$ python -q
>>> import numpy as np
>>> np.set_printoptions(precision=3, suppress=True, linewidth=200)
>>> W0 = np.tril(np.array([[0, 1, 3, 0, 1, 1, 3, 3, 3, 3, 2, 1],
...     [0, 2, 3, 0, 2, 3, 0, 3, 1, 2, 1, 3],
...     [0, 0, 0, 3, 0, 0, 0, 3, 3, 0, 2, 2],
...     [3, 1, 1, 0, 1, 1, 0, 2, 0, 3, 3, 1],
...     [1, 1, 1, 3, 2, 2, 3, 1, 2, 3, 2, 2],
...     [1, 2, 0, 3, 1, 1, 2, 1, 2, 1, 2, 0],
...     [3, 3, 2, 2, 3, 3, 0, 3, 3, 3, 2, 2],
...     [2, 3, 3, 2, 0, 3, 1, 1, 1, 3, 1, 3],
...     [2, 2, 0, 3, 0, 1, 2, 2, 1, 2, 3, 3],
...     [3, 0, 0, 3, 1, 1, 0, 0, 3, 2, 0, 2],
...     [1, 3, 1, 0, 2, 0, 1, 3, 2, 2, 2, 0],
...     [0, 3, 0, 2, 0, 1, 0, 0, 0, 2, 0, 1]]), -1) + np.eye(12, dtype=int)
>>> print(W0)
[[1 0 0 0 0 0 0 0 0 0 0 0]
 [0 1 0 0 0 0 0 0 0 0 0 0]
 [0 0 1 0 0 0 0 0 0 0 0 0]
 [3 1 1 1 0 0 0 0 0 0 0 0]
 [1 1 1 3 1 0 0 0 0 0 0 0]
 [1 2 0 3 1 1 0 0 0 0 0 0]
 [3 3 2 2 3 3 1 0 0 0 0 0]
 [2 3 3 2 0 3 1 1 0 0 0 0]
 [2 2 0 3 0 1 2 2 1 0 0 0]
 [3 0 0 3 1 1 0 0 3 1 0 0]
 [1 3 1 0 2 0 1 3 2 2 1 0]
 [0 3 0 2 0 1 0 0 0 2 0 1]]
>>> # triangular
>>> vec = np.array([1, 1, 1, 1, 1, 1, 0, 1, 1, 0, 1, 2])
>>> print(W0 * vec)
[[1 0 0 0 0 0 0 0 0 0 0 0]
 [0 1 0 0 0 0 0 0 0 0 0 0]
 [0 0 1 0 0 0 0 0 0 0 0 0]
 [3 1 1 1 0 0 0 0 0 0 0 0]
 [1 1 1 3 1 0 0 0 0 0 0 0]
 [1 2 0 3 1 1 0 0 0 0 0 0]
 [3 3 2 2 3 3 0 0 0 0 0 0]
 [2 3 3 2 0 3 0 1 0 0 0 0]
 [2 2 0 3 0 1 0 2 1 0 0 0]
 [3 0 0 3 1 1 0 0 3 0 0 0]
 [1 3 1 0 2 0 0 3 2 0 1 0]
 [0 3 0 2 0 1 0 0 0 0 0 2]]
>>> print(np.linalg.norm(W0 @ vec) <= np.linalg.norm(W0, 2) * np.linalg.norm(vec) + 1e-9)
True
>>> print((W0 * vec).sum(axis=1))
[ 1  1  1  6  7  8 16 14 11 11 13  8]
>>> print(W0 @ vec)
[ 1  1  1  6  7  8 16 14 11 11 13  8]
>>> print(np.einsum("ij,j->i", W0, vec))
[ 1  1  1  6  7  8 16 14 11 11 13  8]
>>> W2 = np.array([[-1, 5, 5, -5, 0, 0, 3, 2, 5, -2, 3, -5, 5, -1, 0],
...     [0, -3, 4, -1, 1, 2, 1, -5, 2, 2, 5, 0, 1, 1, 3]])
>>> A = np.repeat(W2, 51 // 2, axis=0)
>>> rng = np.random.default_rng(2106)
>>> A = A + 0.05 * rng.normal(size=A.shape)
>>> print(A.round(3) + 0)
[[-0.924  4.944  5.023 -4.94   0.014 -0.031  3.105  1.968  4.873 -1.978  2.922 -4.934  5.011 -1.05  -0.083]
 [-1.024  4.954  4.981 -4.971  0.049  0.032  3.029  2.063  4.986 -2.009  2.933 -4.983  4.961 -0.986 -0.093]
 [-1.082  5.053  5.022 -4.938  0.003 -0.045  3.     2.023  4.917 -1.998  3.045 -4.945  4.95  -0.967 -0.03 ]
 [-0.99   4.972  4.992 -4.992  0.042  0.035  2.96   1.98   5.021 -2.031  2.999 -5.069  4.999 -1.05   0.044]
 [-0.957  4.938  4.991 -4.95   0.014  0.124  2.899  1.949  5.014 -2.013  3.028 -4.979  5.038 -0.919 -0.034]
 [-0.913  4.93   4.943 -5.043  0.005  0.044  3.056  1.991  5.012 -2.028  3.005 -4.927  5.033 -0.926 -0.009]
 [-1.049  5.019  5.023 -4.98  -0.064 -0.049  3.     2.015  4.916 -1.998  3.021 -4.941  5.094 -1.036 -0.038]
 [-0.982  5.051  4.999 -5.042  0.01  -0.031  2.918  2.054  4.954 -2.042  2.999 -5.063  4.989 -0.965 -0.054]
 [-0.961  5.051  4.941 -4.984 -0.048 -0.018  3.006  1.947  5.022 -1.992  2.98  -4.946  4.957 -1.017 -0.015]
 [-1.009  4.986  5.072 -4.959 -0.058 -0.054  2.963  2.014  4.933 -1.937  3.051 -5.044  4.919 -1.076  0.046]
 [-1.052  4.966  4.939 -5.027  0.073  0.001  3.065  2.032  4.992 -2.073  2.909 -4.984  5.038 -0.933  0.024]
 [-1.065  4.984  4.966 -4.929 -0.041  0.049  2.944  2.014  4.917 -1.991  2.968 -5.025  5.064 -0.893  0.002]
 [-0.944  4.959  5.022 -5.02  -0.036 -0.024  2.947  2.025  5.053 -1.967  2.96  -4.92   5.037 -1.026  0.074]
 [-1.047  4.999  5.003 -5.048 -0.027  0.031  2.968  2.026  5.02  -1.988  2.986 -4.99   4.949 -1.105 -0.008]
 [-0.997  5.031  4.98  -4.97  -0.087 -0.116  3.031  2.077  5.032 -1.958  3.051 -4.953  5.036 -1.063  0.017]
 [-1.111  4.939  4.995 -5.086 -0.042  0.021  3.048  2.042  4.994 -1.979  3.04  -5.029  4.961 -1.027 -0.043]
 [-0.978  5.105  4.977 -4.938 -0.023  0.004  3.017  2.017  5.03  -2.002  3.024 -4.955  5.02  -1.047  0.046]
 [-0.993  4.982  5.034 -4.923 -0.024 -0.019  2.965  2.043  4.946 -1.942  3.    -5.04   5.062 -0.968 -0.09 ]
 [-0.997  5.019  5.008 -4.999  0.018 -0.064  2.996  1.979  4.984 -1.955  3.032 -5.089  4.981 -1.012  0.099]
 [-1.067  5.03   4.928 -4.912 -0.006  0.151  2.927  1.996  5.057 -2.008  2.978 -4.975  4.961 -1.02   0.034]
 [-1.034  5.02   5.021 -5.016  0.     0.003  2.996  1.97   5.054 -1.971  2.931 -5.005  5.052 -0.956  0.017]
 [-1.026  5.001  4.943 -4.936  0.013 -0.057  2.974  2.018  5.05  -1.903  2.972 -4.989  5.065 -0.973 -0.007]
 [-0.963  4.886  4.984 -5.091  0.087  0.012  3.005  2.03   4.943 -2.001  3.042 -4.913  4.975 -1.065  0.02 ]
 [-1.05   4.937  4.988 -4.999  0.006  0.013  2.992  1.993  5.036 -1.991  3.03  -5.     5.049 -0.963 -0.008]
 [-0.987  4.954  5.065 -4.899 -0.061  0.017  2.894  2.044  5.001 -1.932  2.964 -5.067  4.901 -1.112  0.086]
 [ 0.034 -2.937  3.924 -1.012  1.037  2.022  1.01  -4.989  1.992  2.01   5.058  0.037  1.112  1.043  2.967]
 [-0.043 -3.029  3.945 -0.974  0.956  2.044  0.947 -4.967  1.937  1.983  4.962 -0.067  0.979  1.08   3.007]
 [ 0.011 -3.032  4.033 -1.007  1.098  2.025  1.064 -5.074  2.012  2.034  4.915  0.026  1.081  1.026  2.974]
 [ 0.016 -3.028  3.991 -1.039  1.062  1.94   1.022 -4.999  1.969  1.909  4.943  0.01   1.027  1.022  2.988]
 [ 0.084 -2.874  4.026 -1.038  0.921  2.099  1.013 -5.03   1.994  1.975  5.103  0.1    1.031  0.99   3.017]
 [-0.001 -2.972  3.954 -0.894  0.957  1.938  1.027 -5.058  2.024  2.063  5.09  -0.034  1.024  1.017  2.981]
 [ 0.006 -3.042  3.949 -0.977  1.055  2.022  1.112 -5.023  2.012  1.986  5.083  0.006  0.992  1.006  2.965]
 [-0.005 -2.992  3.962 -0.939  1.033  1.942  1.103 -4.962  2.023  2.014  5.057 -0.035  0.914  0.984  2.907]
 [ 0.043 -2.988  3.996 -1.063  1.043  2.002  1.038 -4.951  2.06   2.062  4.947  0.09   1.076  1.02   3.062]
 [ 0.    -3.016  3.924 -0.966  1.029  2.03   0.961 -4.932  1.918  2.029  5.018  0.074  1.017  0.986  3.036]
 [ 0.006 -3.05   3.992 -1.004  0.992  1.949  0.998 -4.996  1.927  2.07   5.015 -0.05   0.972  1.007  3.097]
 [ 0.068 -2.932  4.017 -0.944  1.008  2.089  1.019 -5.036  2.034  2.053  4.993  0.089  1.008  1.099  2.985]
 [ 0.013 -3.008  3.971 -1.034  0.964  2.032  1.099 -5.061  2.014  1.957  5.037  0.128  1.023  0.93   3.087]
 [ 0.004 -3.036  4.082 -0.993  0.977  1.989  1.001 -4.994  2.002  1.981  5.089  0.033  0.989  0.992  3.092]
 [ 0.015 -2.928  4.047 -1.045  1.037  1.982  1.13  -5.093  1.928  2.022  4.938  0.025  1.033  0.99   2.95 ]
 [-0.06  -3.035  3.999 -0.99   0.994  2.016  1.042 -5.022  1.945  2.     5.022 -0.022  1.082  0.99   2.932]
 [-0.053 -3.056  4.038 -1.024  1.032  2.048  1.081 -5.048  2.028  2.013  5.05   0.031  0.961  0.977  2.935]
 [ 0.028 -3.011  4.038 -0.932  1.     2.089  1.036 -4.955  2.074  2.047  4.933 -0.049  1.024  1.014  2.936]
 [ 0.013 -3.006  3.968 -1.048  1.038  2.     0.962 -4.865  2.133  1.923  4.884 -0.025  0.977  1.01   3.008]
 [-0.116 -2.943  4.02  -0.997  0.995  1.965  1.044 -4.953  1.937  1.965  4.981 -0.005  0.989  1.007  2.916]
 [ 0.015 -3.075  3.99  -0.933  1.071  1.982  1.078 -5.057  1.975  1.922  4.956 -0.138  1.006  1.076  3.053]
 [ 0.067 -2.923  3.949 -0.935  0.994  1.954  0.952 -4.987  2.043  1.94   4.975  0.075  0.912  1.03   2.944]
 [-0.031 -2.99   4.108 -1.032  0.969  1.976  1.034 -5.066  1.997  2.021  4.996  0.04   1.07   0.903  2.962]
 [ 0.063 -3.103  3.968 -1.016  0.988  1.962  1.041 -5.134  1.981  1.931  4.988 -0.045  1.053  0.969  2.99 ]
 [ 0.019 -2.947  3.921 -0.96   1.012  1.877  0.961 -5.061  1.99   2.067  4.943  0.047  0.935  1.     3.008]]
>>> idx = A[:, 0] > np.median(A[:, 0])
>>> f = A[idx].mean(axis=0) - A[~idx].mean(axis=0)
>>> print(idx.astype(int))
[0 0 0 0 0 0 0 0 0 0 0 0 0 0 0 0 0 0 0 0 0 0 0 0 0 1 1 1 1 1 1 1 1 1 1 1 1 1 1 1 1 1 1 1 1 1 1 1 1 1]
>>> print(np.argsort(-np.abs(f).round(6), kind="stable"))
[ 1  7 11 12  3  9  8 14 13 10  5  6  4  0  2]
